$ ipython --no-banner

In [1]: import numpy as np

In [2]: np.set_printoptions(suppress=True, linewidth=100)

In [3]: K = np.load("arr.npy")

In [4]: print(K)
[[1 0 0 1]
 [0 2 0 0]
 [0 0 1 0]
 [2 0 0 0]]

In [5]: proj = np.triu(np.array([[0, 2, 1, 0], [0, 1, 0, 0], [1, 1, 1, 1], [1, 0, 1, 1]]), 1) + np.eye(4)

In [6]: A2 = proj @ K @ np.linalg.inv(proj)

In [7]: print(proj @ K - K @ proj)
[[ 0.  2.  0.  0.]
 [ 0.  0.  0.  0.]
 [ 2.  0.  0. -1.]
 [ 0. -4. -2.  0.]]

In [8]: u, r1 = K[1], K[2]

In [9]: print(u @ u)
4

In [10]: p = (u @ r1) / (u @ u) * u

In [11]: print((r1 - p) @ u)
0.0

In [12]: print(round(np.linalg.norm(u + r1) ** 2 + np.linalg.norm(u - r1) ** 2, 2))
10.0

In [13]: print(np.linalg.matrix_rank(np.outer(u, r1)))
1

In [14]: x0 = np.array([0, 0, 1, 0])

In [15]: h1 = np.maximum(K @ x0, 0)

In [16]: print(K.T @ h1)
[0 0 1 0]

In [17]: print(np.maximum(K @ (3 * x0), 0))
[0 0 3 0]

In [18]: print(np.maximum(K @ x0, 0) - np.maximum(-K @ x0, 0))
[0 0 1 0]

In [19]: print(h1)
[0 0 1 0]

In [20]: A2 = np.inv(K)
AttributeError: module 'numpy' has no attribute 'inv'


In [21]: A2 = np.linalg.inv(K)

In [22]: print(np.allclose(A2, K.T))
False

In [23]: print(A2)
[[ 0.   0.   0.   0.5]
 [ 0.   0.5  0.   0. ]
 [ 0.   0.   1.   0. ]
 [ 1.   0.   0.  -0.5]]

In [24]: print(round(float(np.linalg.cond(K)), 2))
2.62

In [25]: print((np.abs(A2) > 1e-9).astype(int))
[[0 0 0 1]
 [0 1 0 0]
 [0 0 1 0]
 [1 0 0 1]]

In [26]: vals, vecs = np.linalg.eig(K)

In [27]: print(np.round(np.sort(np.linalg.eigvals(K.T)), 2))
[-1.  1.  2.  2.]

In [28]: print(np.prod(vals))
-4.0

In [29]: print(K @ vecs[:, 0] - vals[0] * vecs[:, 0])
[0. 0. 0. 0.]

In [30]: feats = np.load("w.npy")

In [31]: print(feats)
[[-3  2  2 -2]
 [ 3  8  8  4]
 [ 0  5  5  1]]

In [32]: T = np.stack([feats, 3 * feats, feats[::-1]])

In [33]: print(np.einsum("bij,cij->bc", T, T))
[[ 225  675  189]
 [ 675 2025  567]
 [ 189  567  225]]

In [34]: print(np.round(np.linalg.norm(T, axis=(1, 2)), 2))
[15. 45. 15.]

In [35]: print(np.linalg.matrix_rank(T.reshape(3, -1)))
2

In [36]: print(T.shape)
(3, 3, 4)

In [37]: print(np.linalg.matrix_rank(T))
[2 2 2]

In [38]: print((T @ feats.T).shape)
(3, 3, 3)

In [39]: Uu, s, vt = np.linalg.svd(feats, full_matrices=False)

In [40]: print(np.round(s / s[0], 2) + 0)
[1.   0.33 0.  ]

In [41]: print(np.allclose(Uu * s @ vt, feats))
True

In [42]: print(Uu.shape, s.shape, vt.shape)
(3, 3) (3,) (3, 4)

In [43]: print(np.round(np.cumsum(s ** 2) / np.sum(s ** 2), 2))
[0.9 1.  1. ]

In [44]: print((s > 1e-8).sum())
2

In [45]: print(s.round(2) + 0)
[14.24  4.7   0.  ]

In [46]: print(np.abs(Uu[:, 0]).round(6).argmax())
1

In [47]: print(np.round(Uu.T @ Uu, 2) + 0)
[[1. 0. 0.]
 [0. 1. 0.]
 [0. 0. 1.]]

In [48]: print(np.round(np.sqrt((s ** 2).sum()), 2), round(float(np.linalg.norm(feats)), 2))
15.0 15.0
